In [1]: import numpy as np

In [2]: from numpy import linalg as LA

In [3]: np.set_printoptions(suppress=True, linewidth=120)

In [4]: def rd(a):
   ...:     return np.round(a, 3) + 0
   ...: 

In [5]: A2 = np.array([[1, 1], [1, -1]])

In [6]: rng = np.random.default_rng(20)

In [7]: mat = np.kron(A2, np.kron(A2, A2))[rng.permutation(8)][:5]

In [8]: mat
Out[8]: 
array([[ 1,  1, -1, -1, -1, -1,  1,  1],
       [ 1,  1,  1,  1,  1,  1,  1,  1],
       [ 1,  1,  1,  1, -1, -1, -1, -1],
       [ 1, -1, -1,  1, -1,  1,  1, -1],
       [ 1, -1,  1, -1,  1, -1,  1, -1]])

In [9]: def softmax(z):
   ...:     e = np.exp(z - z.max(axis=-1, keepdims=True))
   ...:     return e / e.sum(axis=-1, keepdims=True)
   ...: 

In [10]: rd(softmax(mat[0] + 4))
Out[10]: array([0.22, 0.22, 0.03, 0.03, 0.03, 0.03, 0.22, 0.22])

In [11]: S = mat @ mat.T / np.sqrt(8)

In [12]: rd(softmax(S + np.triu(np.full(S.shape, -np.inf), 1)))
Out[12]: 
array([[1.   , 0.   , 0.   , 0.   , 0.   ],
       [0.056, 0.944, 0.   , 0.   , 0.   ],
       [0.053, 0.053, 0.894, 0.   , 0.   ],
       [0.05 , 0.05 , 0.05 , 0.849, 0.   ],
       [0.048, 0.048, 0.048, 0.048, 0.809]])

In [13]: C2 = mat.T @ mat

In [14]: LA.matrix_rank(C2)
Out[14]: np.int64(5)

In [15]: np.trace(C2), (mat ** 2).sum()
Out[15]: (np.int64(40), np.int64(40))

In [16]: A2 = mat / LA.norm(mat, axis=1, keepdims=True)

In [17]: C2 = A2 @ A2.T

In [18]: (np.abs(C2) > 0.9).astype(int)
Out[18]: 
array([[1, 0, 0, 0, 0],
       [0, 1, 0, 0, 0],
       [0, 0, 1, 0, 0],
       [0, 0, 0, 1, 0],
       [0, 0, 0, 0, 1]])

In [19]: A2 = mat / np.sqrt((mat ** 2).mean(axis=1, keepdims=True))

In [20]: LA.matrix_rank(A2) == LA.matrix_rank(mat)
Out[20]: np.True_

In [21]: x = np.array([-1, -1, -1, -1, -1, 2, 1, 2])

In [22]: (mat * x).sum(axis=1)
Out[22]: array([ 2,  0, -8,  2, -4])

In [23]: mat @ x
Out[23]: array([ 2,  0, -8,  2, -4])

In [24]: mat @ np.eye(8)[0]
Out[24]: array([1., 1., 1., 1., 1.])

In [25]: mat * x
Out[25]: 
array([[-1, -1,  1,  1,  1, -2,  1,  2],
       [-1, -1, -1, -1, -1,  2,  1,  2],
       [-1, -1, -1, -1,  1, -2, -1, -2],
       [-1,  1,  1, -1,  1,  2,  1, -2],
       [-1,  1, -1,  1, -1, -2,  1, -2]])

In [26]: np.sign((mat @ x).round(6))
Out[26]: array([ 1,  0, -1,  1, -1])

In [27]: LA.norm(mat @ x) <= LA.norm(mat, 2) * LA.norm(x) + 1e-9
Out[27]: np.True_

In [28]: (mat @ x).argmax()
Out[28]: np.int64(0)

In [29]: K = np.load("a.npy")

In [30]: K
Out[30]: 
array([[ 21.,  20.,  20.,  12., -20.,  12.,  20.,   4.,  -8.,  -8.,  -8.,  -4.,   0.,   0.],
       [ 20.,  30.,  25.,  15., -25.,  15.,  25.,   5., -10., -10., -10.,  -5.,   0.,   0.],
       [ 20.,  25.,  30.,  15., -25.,  15.,  25.,   5., -10., -10., -10.,  -5.,   0.,   0.],
       [ 12.,  15.,  15.,  14., -15.,   9.,  15.,   3.,  -6.,  -6.,  -6.,  -3.,   0.,   0.],
       [-20., -25., -25., -15.,  30., -15., -25.,  -5.,  10.,  10.,  10.,   5.,   0.,   0.],
       [ 12.,  15.,  15.,   9., -15.,  14.,  15.,   3.,  -6.,  -6.,  -6.,  -3.,   0.,   0.],
       [ 20.,  25.,  25.,  15., -25.,  15.,  30.,   5., -10., -10., -10.,  -5.,   0.,   0.],
       [  4.,   5.,   5.,   3.,  -5.,   3.,   5.,   6.,  -2.,  -2.,  -2.,  -1.,   0.,   0.],
       [ -8., -10., -10.,  -6.,  10.,  -6., -10.,  -2.,   9.,   4.,   4.,   2.,   0.,   0.],
       [ -8., -10., -10.,  -6.,  10.,  -6., -10.,  -2.,   4.,   9.,   4.,   2.,   0.,   0.],
       [ -8., -10., -10.,  -6.,  10.,  -6., -10.,  -2.,   4.,   4.,   9.,   2.,   0.,   0.],
       [ -4.,  -5.,  -5.,  -3.,   5.,  -3.,  -5.,  -1.,   2.,   2.,   2.,   6.,   0.,   0.],
       [  0.,   0.,   0.,   0.,   0.,   0.,   0.,   0.,   0.,   0.,   0.,   0.,   5.,   0.],
       [  0.,   0.,   0.,   0.,   0.,   0.,   0.,   0.,   0.,   0.,   0.,   0.,   0.,   5.]])

In [31]: z = rng.permutation(14)

In [32]: z
Out[32]: array([13,  2,  1, 10,  4,  0, 11,  9,  7,  6,  5, 12,  8,  3])

In [33]: A2 = K[z][:, z]

In [34]: np.allclose(A2, K)
Out[34]: False

In [35]: w, evecs = LA.eigh(K)

In [36]: rd(np.abs(evecs[:, -1]))
Out[36]: array([0.329, 0.411, 0.411, 0.247, 0.411, 0.247, 0.411, 0.082, 0.164, 0.164, 0.164, 0.082, 0.   , 0.   ])

In [37]: rd(w.sum()), np.trace(K)
Out[37]: (np.float64(218.0), np.float64(218.0))

In [38]: rd(LA.svd(K, compute_uv=False))
Out[38]: array([153.,   5.,   5.,   5.,   5.,   5.,   5.,   5.,   5.,   5.,   5.,   5.,   5.,   5.])

In [39]: rd(LA.eigvalsh(K + 5 * np.eye(14)))
Out[39]: array([ 10.,  10.,  10.,  10.,  10.,  10.,  10.,  10.,  10.,  10.,  10.,  10.,  10., 158.])

In [40]: x = np.array([-3, 3, 0, 1, 1, 3, -4, -4, 5, 2, 4, 1, 5, 3])

In [41]: target = K @ x

In [42]: target
Out[42]: array([-163., -170., -185., -106.,  190.,  -96., -205.,  -57.,   99.,   84.,   94.,   42.,   25.,   15.])

In [43]: rd(LA.solve(K, K[:, 11]))
Out[43]: array([0., 0., 0., 0., 0., 0., 0., 0., 0., 0., 0., 1., 0., 0.])

In [44]: rd(LA.solve(K.T, K[5]))
Out[44]: array([0., 0., 0., 0., 0., 1., 0., 0., 0., 0., 0., 0., 0., 0.])
